% ipython --no-banner

In [1]: import numpy as np

In [2]: np.set_printoptions(precision=1, suppress=True, linewidth=160)

In [3]: X = np.load("test17.npy")

In [4]: X
Out[4]: 
array([[ 4,  4,  3,  3,  1],
       [ 0, -2,  0,  1,  3],
       [ 0,  0, -4, -2,  4],
       [ 0,  0,  0, -4,  1],
       [ 0,  0,  0,  0, -5]])

In [5]: # triangular, det is the product of the diagonal

In [6]: cov = X.T @ X

In [7]: np.linalg.matrix_rank(cov)
Out[7]: np.int64(5)

In [8]: np.diag(cov)
Out[8]: array([16, 20, 25, 30, 52])

In [9]: np.trace(cov), (X ** 2).sum()
Out[9]: (np.int64(143), np.int64(143))

In [10]: (X @ X.T).shape
Out[10]: (5, 5)

In [11]: w1 = np.array([[-7, -9], [-1, 2], [-9, 4], [4, 7], [3, -2]])

In [12]: b = np.array([-1, -1])

In [13]: hid = np.maximum(X @ w1 + b, 0)

In [14]: (hid > 0).mean(axis=0)
Out[14]: array([0.4, 0.4])

In [15]: (hid > 0).astype(int)
Out[15]: 
array([[0, 1],
       [1, 0],
       [1, 0],
       [0, 0],
       [0, 1]])

In [16]: basis = np.array([[1, -3], [3, 0]])

In [17]: w1 @ basis
Out[17]: 
array([[-34,  21],
       [  5,   3],
       [  3,  27],
       [ 25, -12],
       [ -3,  -9]])

In [18]: (hid @ basis).round(6).argmax(axis=1)
Out[18]: array([0, 0, 0, 0, 0])

In [19]: F = np.array([[0, 0, 1, 0, 1, 2, 0, 2, 2, 2],
    ...:     [0, 0, 2, 2, 2, 0, 1, 0, 0, 0],
    ...:     [2, 0, 0, 0, 0, 2, 0, 2, 2, 0],
    ...:     [1, 0, 1, 0, 0, 1, 0, 1, 1, 2],
    ...:     [1, 1, 0, 2, 0, 0, 2, 2, 1, 2],
    ...:     [1, 2, 1, 0, 2, 2, 0, 2, 2, 1],
    ...:     [1, 1, 0, 0, 2, 0, 2, 0, 1, 2],
    ...:     [2, 1, 1, 0, 0, 2, 1, 1, 0, 0],
    ...:     [0, 1, 0, 2, 0, 0, 2, 2, 2, 2],
    ...:     [1, 0, 0, 1, 0, 2, 0, 0, 1, 2],
    ...:     [1, 1, 0, 1, 0, 1, 1, 2, 0, 1],
    ...:     [2, 0, 0, 2, 1, 0, 2, 2, 0, 2],
    ...:     [1, 2, 2, 1, 0, 0, 1, 2, 1, 1],
    ...:     [0, 0, 1, 2, 1, 1, 2, 2, 2, 2]])

In [20]: F[-1] = F[0] + 2 * F[1]

In [21]: F
Out[21]: 
array([[0, 0, 1, 0, 1, 2, 0, 2, 2, 2],
       [0, 0, 2, 2, 2, 0, 1, 0, 0, 0],
       [2, 0, 0, 0, 0, 2, 0, 2, 2, 0],
       [1, 0, 1, 0, 0, 1, 0, 1, 1, 2],
       [1, 1, 0, 2, 0, 0, 2, 2, 1, 2],
       [1, 2, 1, 0, 2, 2, 0, 2, 2, 1],
       [1, 1, 0, 0, 2, 0, 2, 0, 1, 2],
       [2, 1, 1, 0, 0, 2, 1, 1, 0, 0],
       [0, 1, 0, 2, 0, 0, 2, 2, 2, 2],
       [1, 0, 0, 1, 0, 2, 0, 0, 1, 2],
       [1, 1, 0, 1, 0, 1, 1, 2, 0, 1],
       [2, 0, 0, 2, 1, 0, 2, 2, 0, 2],
       [1, 2, 2, 1, 0, 0, 1, 2, 1, 1],
       [0, 0, 5, 4, 5, 2, 2, 2, 2, 2]])

In [22]: B = np.c_[F[:, :9] @ np.array([[-1, -1, 0, 2, -2, 2, 1, 2, -1],
    ...:     [1, 2, 2, 0, 1, 1, -2, 1, 1],
    ...:     [1, 1, 0, 1, -2, 2, -2, 2, -1],
    ...:     [-2, 0, 1, 2, 1, -1, 1, 0, 2],
    ...:     [-2, -2, -1, 0, -1, 2, 0, -1, -2],
    ...:     [-2, 1, -2, 0, -1, -1, -1, -2, 1],
    ...:     [-1, -2, 2, 1, 2, 1, 0, -1, 0],
    ...:     [2, -1, -1, -1, -1, 1, -2, 2, -1],
    ...:     [2, -2, 0, 0, -1, 2, 0, 1, 0]]), np.array([2, 2, 0, 2, 1, 2, 0, 1, 0, 2, 2, 0, 0, 2])]

In [23]: B
Out[23]: 
array([[  3,  -5,  -7,  -1,  -9,   8,  -8,   3,  -3,   2],
       [ -7,  -4,   2,   7,  -2,   7,  -2,   1,  -2,   2],
       [  2,  -6,  -6,   2, -10,   8,  -4,   6,  -2,   0],
       [  2,  -2,  -3,   2,  -7,   6,  -4,   5,  -2,   2],
       [  0,  -7,   6,   6,   2,   7,  -3,   6,   2,   1],
       [  2,  -4,  -4,   1, -10,  14, -11,   6,  -4,   2],
       [ -4,  -9,   4,   4,   0,  11,  -1,   0,  -4,   0],
       [ -3,   0,  -1,   5,  -6,   7,  -6,   4,  -1,   1],
       [  3,  -8,   6,   4,   3,   7,  -4,   5,   3,   0],
       [ -5,  -1,  -3,   4,  -4,   1,   0,  -1,   3,   2],
       [ -1,  -2,   1,   3,  -1,   4,  -5,   4,   1,   2],
       [ -6, -10,   3,   8,  -1,   8,   0,   5,  -2,   0],
       [  6,  -1,   5,   5,  -4,  12, -10,  12,  -1,   0],
       [-11, -13,  -3,  13, -13,  22, -12,   5,  -7,   2]])

In [24]: np.round(np.linalg.norm(B - F @ np.linalg.lstsq(F, B)[0], axis=0), 1) + 0
Out[24]: array([0. , 0. , 0. , 0. , 0. , 0. , 0. , 0. , 0. , 2.2])

In [25]: np.linalg.norm(np.linalg.qr(F)[0].T @ B, axis=0) ** 2 / ((B ** 2).sum(axis=0) + 1e-12)
Out[25]: array([1. , 1. , 1. , 1. , 1. , 1. , 1. , 1. , 1. , 0.8])

In [26]: theta = np.radians(90)

In [27]: R = np.eye(10)

In [28]: R[7, 7] = R[5, 5] = np.cos(theta)

In [29]: R[7, 5], R[5, 7] = -np.sin(theta), np.sin(theta)

In [30]: R.round(1) + 0
Out[30]: 
array([[ 1.,  0.,  0.,  0.,  0.,  0.,  0.,  0.,  0.,  0.],
       [ 0.,  1.,  0.,  0.,  0.,  0.,  0.,  0.,  0.,  0.],
       [ 0.,  0.,  1.,  0.,  0.,  0.,  0.,  0.,  0.,  0.],
       [ 0.,  0.,  0.,  1.,  0.,  0.,  0.,  0.,  0.,  0.],
       [ 0.,  0.,  0.,  0.,  1.,  0.,  0.,  0.,  0.,  0.],
       [ 0.,  0.,  0.,  0.,  0.,  0.,  0.,  1.,  0.,  0.],
       [ 0.,  0.,  0.,  0.,  0.,  0.,  1.,  0.,  0.,  0.],
       [ 0.,  0.,  0.,  0.,  0., -1.,  0.,  0.,  0.,  0.],
       [ 0.,  0.,  0.,  0.,  0.,  0.,  0.,  0.,  1.,  0.],
       [ 0.,  0.,  0.,  0.,  0.,  0.,  0.,  0.,  0.,  1.]])

In [31]: B = F @ R.T

In [32]: np.abs(B - F).max(axis=0)
Out[32]: array([0., 0., 0., 0., 0., 2., 0., 4., 0., 0.])

In [33]: B = F / np.linalg.norm(F, axis=1, keepdims=True)

In [34]: cov = B @ B.T

In [35]: cov[13]
Out[35]: array([0.7, 0.9, 0.3, 0.5, 0.5, 0.7, 0.6, 0.4, 0.6, 0.5, 0.5, 0.6, 0.6, 1. ])

In [36]: np.linalg.norm(B, axis=1)
Out[36]: array([1., 1., 1., 1., 1., 1., 1., 1., 1., 1., 1., 1., 1., 1.])

In [37]: np.argwhere(np.triu(np.abs(cov) > 0.95, 1))
Out[37]: array([[4, 8]])

In [38]: def softmax(z):
    ...:     e = np.exp(z - z.max(axis=-1, keepdims=True))
    ...:     return e / e.sum(axis=-1, keepdims=True)
    ...: 

In [39]: np.round(softmax(F[10] + 3), 1) + 0
Out[39]: array([0.1, 0.1, 0. , 0.1, 0. , 0.1, 0.1, 0.3, 0. , 0.1])

In [40]: softmax(F).sum(axis=1)
Out[40]: array([1., 1., 1., 1., 1., 1., 1., 1., 1., 1., 1., 1., 1., 1.])

In [41]: np.round(softmax(F[10]), 1) + 0
Out[41]: array([0.1, 0.1, 0. , 0.1, 0. , 0.1, 0.1, 0.3, 0. , 0.1])

In [42]: att = F @ F.T / np.sqrt(10)

In [43]: softmax(att)[10] @ F
Out[43]: array([0.8, 0.6, 1.6, 1.9, 1.6, 1. , 1.4, 1.8, 1.2, 1.6])

In [44]: softmax(att).round(6).argmax(axis=1)
Out[44]: array([13, 13,  2, 13, 13, 13, 13, 13, 13, 13, 13, 13, 13, 13])

In [45]: mat = np.loadtxt("case6.csv", delimiter=",")

In [46]: mat
Out[46]: 
array([[ 0.1,  1. ,  3. ,  0. ,  0. ,  1. ],
       [ 2. ,  0.1,  2. , -2. ,  2. ,  3. ],
       [-2. ,  3. , -1.9, -1. , -2. , -1. ],
       [ 2. ,  0. , -2. ,  3.1, -3. ,  1. ],
       [ 0. ,  3. ,  2. ,  3. , -2.9,  2. ],
       [ 0. ,  1. ,  3. ,  0. ,  0. ,  1.1]])

In [47]: B = X / np.linalg.norm(X, axis=1, keepdims=True)

In [48]: cov = B @ B.T

In [49]: (cov - 2 * np.eye(5)).round(6).argmax(axis=1)
Out[49]: array([1, 2, 3, 2, 0])

In [50]: cov[4]
Out[50]: array([-0.1, -0.8, -0.7, -0.2,  1. ])

In [51]: np.argwhere(np.triu(np.abs(cov) > 0.95, 1))
Out[51]: array([], shape=(0, 2), dtype=int64)

In [52]: np.linalg.norm(B, axis=1)
Out[52]: array([1., 1., 1., 1., 1.])

In [53]: B = np.linalg.inv(mat)

In [54]: np.round(np.linalg.inv(B), 1) + 0
Out[54]: 
array([[ 0.1,  1. ,  3. ,  0. ,  0. ,  1. ],
       [ 2. ,  0.1,  2. , -2. ,  2. ,  3. ],
       [-2. ,  3. , -1.9, -1. , -2. , -1. ],
       [ 2. ,  0. , -2. ,  3.1, -3. ,  1. ],
       [ 0. ,  3. ,  2. ,  3. , -2.9,  2. ],
       [ 0. ,  1. ,  3. ,  0. ,  0. ,  1.1]])

In [55]: round(float(np.linalg.det(mat) * np.linalg.det(B)), 1)
Out[55]: 1.0

In [56]: np.round(mat @ B, 1) + 0
Out[56]: 
array([[1., 0., 0., 0., 0., 0.],
       [0., 1., 0., 0., 0., 0.],
       [0., 0., 1., 0., 0., 0.],
       [0., 0., 0., 1., 0., 0.],
       [0., 0., 0., 0., 1., 0.],
       [0., 0., 0., 0., 0., 1.]])

In [57]: round(np.linalg.cond(mat), 1)
Out[57]: np.float64(101.1)

In [58]: rng = np.random.default_rng(69551)

In [59]: lab = rng.permutation(6)

In [60]: lab
Out[60]: array([5, 0, 2, 1, 3, 4])

In [61]: B = mat[lab][:, lab]

In [62]: round(float(np.trace(B)), 1)
Out[62]: -0.4

In [63]: B
Out[63]: 
array([[ 1.1,  0. ,  3. ,  1. ,  0. ,  0. ],
       [ 1. ,  0.1,  3. ,  1. ,  0. ,  0. ],
       [-1. , -2. , -1.9,  3. , -1. , -2. ],
       [ 3. ,  2. ,  2. ,  0.1, -2. ,  2. ],
       [ 1. ,  2. , -2. ,  0. ,  3.1, -3. ],
       [ 2. ,  0. ,  2. ,  3. ,  3. , -2.9]])

In [64]: np.sort(np.abs(np.linalg.eigvals(B)))
Out[64]: array([0.1, 1.8, 1.8, 4.3, 4.7, 4.7])

In [65]: (mat - mat.T) / 2
Out[65]: 
array([[ 0. , -0.5,  2.5, -1. ,  0. ,  0.5],
       [ 0.5,  0. , -0.5, -1. , -0.5,  1. ],
       [-2.5,  0.5,  0. ,  0.5, -2. , -2. ],
       [ 1. ,  1. , -0.5,  0. , -3. ,  0.5],
       [ 0. ,  0.5,  2. ,  3. ,  0. ,  1. ],
       [-0.5, -1. ,  2. , -0.5, -1. ,  0. ]])

In [66]: np.allclose(mat, mat.T)
Out[66]: False

In [67]: (mat + mat.T) / 2
Out[67]: 
array([[ 0.1,  1.5,  0.5,  1. ,  0. ,  0.5],
       [ 1.5,  0.1,  2.5, -1. ,  2.5,  2. ],
       [ 0.5,  2.5, -1.9, -1.5,  0. ,  1. ],
       [ 1. , -1. , -1.5,  3.1,  0. ,  0.5],
       [ 0. ,  2.5,  0. ,  0. , -2.9,  1. ],
       [ 0.5,  2. ,  1. ,  0.5,  1. ,  1.1]])

In [68]: q, vecs = np.linalg.qr(mat[:, :2])[0], np.linalg.qr(mat[:, 2:])[0]

In [69]: s = np.linalg.svd(q.T @ vecs, compute_uv=False)

In [70]: round(np.linalg.norm(q @ q.T - vecs @ vecs.T, 2), 1)
Out[70]: np.float64(1.0)

In [71]: s
Out[71]: array([1. , 0.9])

In [72]: M = np.array([[21, 31, 16, 23, 20, 31, 14],
    ...:     [-2, -7, 3, -1, 5, 3, 2],
    ...:     [-7, -16, 1, -6, 3, -2, 0],
    ...:     [-9, -6, -15, -12, -21, -24, -12],
    ...:     [13, 20, 9, 14, 11, 18, 8],
    ...:     [-3, -2, -5, -4, -7, -8, -4]])

In [73]: r = np.linalg.matrix_rank(M)

In [74]: r
Out[74]: np.int64(2)

In [75]: null = np.linalg.svd(M)[2][r:].T

In [76]: np.linalg.matrix_rank(M.T @ M), np.linalg.matrix_rank(M @ M.T)
Out[76]: (np.int64(2), np.int64(2))

In [77]: null.shape
Out[77]: (7, 5)

In [78]: [int(np.linalg.matrix_rank(M[:, :j + 1])) for j in range(7)]
Out[78]: [1, 2, 2, 2, 2, 2, 2]

In [79]: np.round(null @ null.T, 1) + 0
Out[79]: 
array([[ 0.8, -0.3,  0. , -0.1,  0. , -0.1,  0. ],
       [-0.3,  0.3,  0.1, -0.3,  0.2,  0. ,  0. ],
       [ 0. ,  0.1,  0.8, -0.1, -0.2, -0.2, -0.1],
       [-0.1, -0.3, -0.1,  0.9, -0.1, -0.2, -0.1],
       [ 0. ,  0.2, -0.2, -0.1,  0.6, -0.3, -0.2],
       [-0.1,  0. , -0.2, -0.2, -0.3,  0.6, -0.2],
       [ 0. ,  0. , -0.1, -0.1, -0.2, -0.2,  0.9]])
